$ ipython --no-banner

In [1]: import numpy as np

In [2]: import numpy.linalg as la

In [3]: np.set_printoptions(precision=3, suppress=True, linewidth=120)

In [4]: def tidy(a):
   ...:     return np.round(a, 3) + 0
   ...: 

In [5]: E = np.load("dump.npy")

In [6]: E
Out[6]: 
array([[ 4., -1., -1.,  1.],
       [ 6., -1., -2.,  2.],
       [ 0.,  0.,  1.,  0.],
       [-6.,  2.,  2., -1.]])

In [7]: tidy(E @ la.pinv(E) @ E)
Out[7]: 
array([[ 4., -1., -1.,  1.],
       [ 6., -1., -2.,  2.],
       [ 0.,  0.,  1.,  0.],
       [-6.,  2.,  2., -1.]])

In [8]: la.lstsq(E[:-1].T, E[-1])[2]
Out[8]: np.int32(3)

In [9]: tidy(np.trace(la.pinv(E) @ E))
Out[9]: np.float64(3.0)

In [10]: np.allclose(E[:-1].T @ la.lstsq(E[:-1].T, E[-1])[0], E[-1])
Out[10]: True

In [11]: np.unique(E.round(6), axis=0).shape
Out[11]: (4, 4)

In [12]: vec = np.array([-3, 0, -2, 1])

In [13]: np.sign((E @ vec).round(6))
Out[13]: array([-1., -1., -1.,  1.])

In [14]: E @ np.ones(4)
Out[14]: array([ 3.,  5.,  1., -3.])

In [15]: print((E * vec).sum(axis=1))
[ -9. -12.  -2.  13.]

In [16]: la.norm(E @ vec) <= la.norm(E, 2) * la.norm(vec) + 1e-9
Out[16]: np.True_

In [17]: np.einsum("ij,j->i", E, vec)
Out[17]: array([ -9., -12.,  -2.,  13.])

In [18]: E @ vec
Out[18]: array([ -9., -12.,  -2.,  13.])

In [19]: E @ np.eye(4)[0]
Out[19]: array([ 4.,  6.,  0., -6.])

In [20]: Uu, s, Vh = la.svd(E)

In [21]: V = Vh[:(s > 1e-8).sum()]

In [22]: rng = np.random.default_rng(544664)

In [23]: vec = E[0] + -1 * E[3] + rng.integers(2) * np.eye(4)[2]

In [24]: vec
Out[24]: array([10., -3., -2.,  2.])

In [25]: tidy(V.T @ V)
Out[25]: 
array([[ 0.889, -0.222,  0.   ,  0.222],
       [-0.222,  0.556,  0.   ,  0.444],
       [ 0.   ,  0.   ,  1.   ,  0.   ],
       [ 0.222,  0.444,  0.   ,  0.556]])

In [26]: np.allclose(V.T @ V @ vec, vec)
Out[26]: True

In [27]: la.matrix_rank(np.vstack([E, vec]))
Out[27]: np.int64(3)

In [28]: hat = np.triu(np.array([[4, 3, 1, 3], [4, 5, 0, 4], [0, 0, 4, 4], [5, 1, 0, 5]]), 1) + np.eye(4)

In [29]: A2 = hat @ E @ la.inv(hat)

In [30]: hat @ E - E @ hat
Out[30]: 
array([[  0.,  -9.,  -3.,  -1.],
       [-24., -10.,   2., -10.],
       [-24.,   8.,   8.,  -8.],
       [  0.,  18.,   6.,   2.]])

In [31]: la.matrix_rank(A2)
Out[31]: np.int64(3)

In [32]: tidy(la.det(A2))
Out[32]: np.float64(0.0)

In [33]: print(tidy(np.poly(A2)))
[ 1. -3.  3. -1.  0.]

In [34]: m1 = (rng.random((5, 5)) < 0.3) + np.eye(5)

In [35]: m1 /= m1.sum(axis=1, keepdims=True)

In [36]: tidy(m1)
Out[36]: 
array([[0.667, 0.   , 0.333, 0.   , 0.   ],
       [0.   , 0.5  , 0.25 , 0.   , 0.25 ],
       [0.   , 0.   , 1.   , 0.   , 0.   ],
       [0.   , 0.2  , 0.2  , 0.4  , 0.2  ],
       [0.   , 0.   , 0.333, 0.333, 0.333]])

In [37]: np.allclose(m1 @ m1.T, m1.T @ m1)
Out[37]: False

In [38]: np.trace(m1)
Out[38]: np.float64(2.9)

In [39]: theta = np.radians(60)

In [40]: R = np.eye(5)

In [41]: R[4, 4] = R[1, 1] = np.cos(theta)

In [42]: R[4, 1], R[1, 4] = -np.sin(theta), np.sin(theta)

In [43]: tidy(R)
Out[43]: 
array([[ 1.   ,  0.   ,  0.   ,  0.   ,  0.   ],
       [ 0.   ,  0.5  ,  0.   ,  0.   ,  0.866],
       [ 0.   ,  0.   ,  1.   ,  0.   ,  0.   ],
       [ 0.   ,  0.   ,  0.   ,  1.   ,  0.   ],
       [ 0.   , -0.866,  0.   ,  0.   ,  0.5  ]])

In [44]: A2 = m1 @ R.T

In [45]: tidy(np.abs(A2 - m1).max(axis=0))
Out[45]: array([0.   , 0.289, 0.   , 0.   , 0.558])

In [46]: np.allclose(la.norm(m1, axis=1), la.norm(A2, axis=1))
Out[46]: True

In [47]: r0, v = m1[1], m1[2]

In [48]: r0 @ r0
Out[48]: np.float64(0.375)

In [49]: p = (r0 @ v) / (r0 @ r0) * r0

In [50]: tidy(v - p)
Out[50]: array([ 0.   , -0.333,  0.833,  0.   , -0.167])

In [51]: np.outer(r0, v)
Out[51]: 
array([[0.  , 0.  , 0.  , 0.  , 0.  ],
       [0.  , 0.  , 0.5 , 0.  , 0.  ],
       [0.  , 0.  , 0.25, 0.  , 0.  ],
       [0.  , 0.  , 0.  , 0.  , 0.  ],
       [0.  , 0.  , 0.25, 0.  , 0.  ]])

In [52]: tidy(la.norm(r0 + v) ** 2 + la.norm(r0 - v) ** 2)
Out[52]: np.float64(2.75)

In [53]: tidy(p)
Out[53]: array([0.   , 0.333, 0.167, 0.   , 0.167])

In [54]: la.matrix_rank(np.outer(r0, v))
Out[54]: np.int64(1)

In [55]: tidy((v - p) @ r0)
Out[55]: np.float64(0.0)

In [56]: Uu, s, Vh = la.svd(m1, full_matrices=False)

In [57]: print(np.abs(Uu[:, 0]).round(6).argmax())
2

In [58]: tidy(s)
Out[58]: array([1.22 , 0.701, 0.583, 0.45 , 0.149])

In [59]: (s > 1e-8).sum()
Out[59]: np.int64(5)

In [60]: Uu.shape, s.shape, Vh.shape
Out[60]: ((5, 5), (5,), (5, 5))

In [61]: tidy(Vh @ Vh.T)
Out[61]: 
array([[1., 0., 0., 0., 0.],
       [0., 1., 0., 0., 0.],
       [0., 0., 1., 0., 0.],
       [0., 0., 0., 1., 0.],
       [0., 0., 0., 0., 1.]])

In [62]: tidy(np.sqrt((s ** 2).sum())), tidy(la.norm(m1))
Out[62]: (np.float64(1.595), np.float64(1.595))

In [63]: J = np.loadtxt("m.csv", delimiter=",")

In [64]: print(J)
[[ 6.  0.  5.  6.  3.  6.  7.  3.  4.  2.  1.  4.  1.  5.  5.  7.]
 [ 0.  1.  2.  2.  2.  2.  1.  0.  2.  0.  2.  0.  1.  2.  1.  1.]
 [ 5.  2. 10.  8.  8.  8.  9.  5.  6.  2.  5.  4.  3.  8.  7.  9.]
 [ 6.  2.  8. 13.  8. 12.  9.  3. 10.  5.  7.  6.  6. 10. 10.  8.]
 [ 3.  2.  8.  8.  9.  8.  6.  4.  4.  4.  6.  3.  4.  5.  7.  6.]
 [ 6.  2.  8. 12.  8. 12.  8.  2.  8.  4.  6.  4.  4.  8.  8.  8.]
 [ 7.  1.  9.  9.  6.  8. 11.  6.  8.  3.  4.  7.  4. 10.  9. 10.]
 [ 3.  0.  5.  3.  4.  2.  6.  6.  2.  3.  2.  5.  3.  4.  6.  5.]
 [ 4.  2.  6. 10.  4.  8.  8.  2. 12.  2.  6.  6.  6. 12.  8.  6.]
 [ 2.  0.  2.  5.  4.  4.  3.  3.  2.  5.  3.  4.  4.  2.  6.  2.]
 [ 1.  2.  5.  7.  6.  6.  4.  2.  6.  3.  6.  3.  5.  6.  6.  3.]
 [ 4.  0.  4.  6.  3.  4.  7.  5.  6.  4.  3.  7.  5.  7.  8.  5.]
 [ 1.  1.  3.  6.  4.  4.  4.  3.  6.  4.  5.  5.  6.  6.  7.  2.]
 [ 5.  2.  8. 10.  5.  8. 10.  4. 12.  2.  6.  7.  6. 13.  9.  8.]
 [ 5.  1.  7. 10.  7.  8.  9.  6.  8.  6.  6.  8.  7.  9. 11.  7.]
 [ 7.  1.  9.  8.  6.  8. 10.  5.  6.  2.  3.  5.  2.  8.  7. 10.]]

In [65]: r0 = np.array([0, 1, 1, -1, 1])

In [66]: A2 = m1 + np.outer(r0, np.eye(5)[1])

In [67]: la.matrix_rank(A2 - m1)
Out[67]: np.int64(1)

In [68]: tidy(la.det(A2) / la.det(m1)), tidy(1 + la.solve(m1, r0)[1])
Out[68]: (np.float64(-1.333), np.float64(-1.333))

In [69]: A2 = J[0, 0] * J[1:] - np.outer(J[1:, 0], J[0])

In [70]: A2
Out[70]: 
array([[ 0.,  6., 12., 12., 12., 12.,  6.,  0., 12.,  0., 12.,  0.,  6., 12.,  6.,  6.],
       [ 0., 12., 35., 18., 33., 18., 19., 15., 16.,  2., 25.,  4., 13., 23., 17., 19.],
       [ 0., 12., 18., 42., 30., 36., 12.,  0., 36., 18., 36., 12., 30., 30., 30.,  6.],
       [ 0., 12., 33., 30., 45., 30., 15., 15., 12., 18., 33.,  6., 21., 15., 27., 15.],
       [ 0., 12., 18., 36., 30., 36.,  6., -6., 24., 12., 30.,  0., 18., 18., 18.,  6.],
       [ 0.,  6., 19., 12., 15.,  6., 17., 15., 20.,  4., 17., 14., 17., 25., 19., 11.],
       [ 0.,  0., 15.,  0., 15., -6., 15., 27.,  0., 12.,  9., 18., 15.,  9., 21.,  9.],
       [ 0., 12., 16., 36., 12., 24., 20.,  0., 56.,  4., 32., 20., 32., 52., 28.,  8.],
       [ 0.,  0.,  2., 18., 18., 12.,  4., 12.,  4., 26., 16., 16., 22.,  2., 26., -2.],
       [ 0., 12., 25., 36., 33., 30., 17.,  9., 32., 16., 35., 14., 29., 31., 31., 11.],
       [ 0.,  0.,  4., 12.,  6.,  0., 14., 18., 20., 16., 14., 26., 26., 22., 28.,  2.],
       [ 0.,  6., 13., 30., 21., 18., 17., 15., 32., 22., 29., 26., 35., 31., 37.,  5.],
       [ 0., 12., 23., 30., 15., 18., 25.,  9., 52.,  2., 31., 22., 31., 53., 29., 13.],
       [ 0.,  6., 17., 30., 27., 18., 19., 21., 28., 26., 31., 28., 37., 29., 41.,  7.],
       [ 0.,  6., 19.,  6., 15.,  6., 11.,  9.,  8., -2., 11.,  2.,  5., 13.,  7., 11.]])

In [71]: print(np.flatnonzero(~A2.round(6).any(axis=1)))
[]
